$ python -q
>>> import numpy as np
>>> from numpy import linalg as LA
>>> np.set_printoptions(precision=3, suppress=True, linewidth=100, legacy="1.25")
>>> def tidy(a):
...     return np.round(a, 3) + 0
... 
>>> r0 = np.array([1, 1, 0, 2])
>>> data = 4 * np.eye(4) + np.outer(r0, r0)
>>> print(data)
[[5. 1. 0. 2.]
 [1. 5. 0. 2.]
 [0. 0. 4. 0.]
 [2. 2. 0. 8.]]
>>> O, Rm = LA.qr(data)
>>> print(tidy(np.abs(np.diag(Rm))))
[5.477 4.844 4.    6.03 ]
>>> print(np.allclose(Rm.T @ Rm, data.T @ data))
True
>>> print(tidy(O.T @ O))
[[1. 0. 0. 0.]
 [0. 1. 0. 0.]
 [0. 0. 1. 0.]
 [0. 0. 0. 1.]]
>>> ev, evecs = LA.eig(data)
>>> print(tidy(ev))
[ 4. 10.  4.  4.]
>>> print(tidy(np.sort(LA.eigvals(data.T))))
[ 4.  4.  4. 10.]
>>> x0 = np.ones(4)
>>> for _ in range(4):
...     x0 = data @ x0
...     x0 /= LA.norm(x0)
...     print(round(x0 @ data @ x0, 3))
... 
9.556
9.924
9.988
9.998
>>> print(tidy(LA.eigvalsh(data)[-1]))
10.0
>>> print(tidy(x0))
[0.413 0.413 0.016 0.811]
>>> A = np.load("mat.npy")
>>> print(tidy(A))
[[ 0.866 -0.5    0.     0.     0.   ]
 [ 0.5    0.866  0.     0.     0.   ]
 [ 0.     0.     1.     0.     0.   ]
 [ 0.     0.     0.     1.     0.   ]
 [ 0.     0.     0.     0.     1.   ]]
>>> print(tidy(LA.det(A)))
1.0
>>> print((LA.matrix_power((A != 0) + (A.T != 0) + np.eye(5), 5) > 0).astype(int))
[[1 1 0 0 0]
 [1 1 0 0 0]
 [0 0 1 0 0]
 [0 0 0 1 0]
 [0 0 0 0 1]]
>>> print(np.flatnonzero(LA.matrix_power((A != 0) + (A.T != 0) + np.eye(5), 5)[3]))
[3]
>>> print(tidy(np.sort(LA.eigvals(A).real)))
[0.866 0.866 1.    1.    1.   ]
>>> print((A != 0).astype(int))
[[1 1 0 0 0]
 [1 1 0 0 0]
 [0 0 1 0 0]
 [0 0 0 1 0]
 [0 0 0 0 1]]
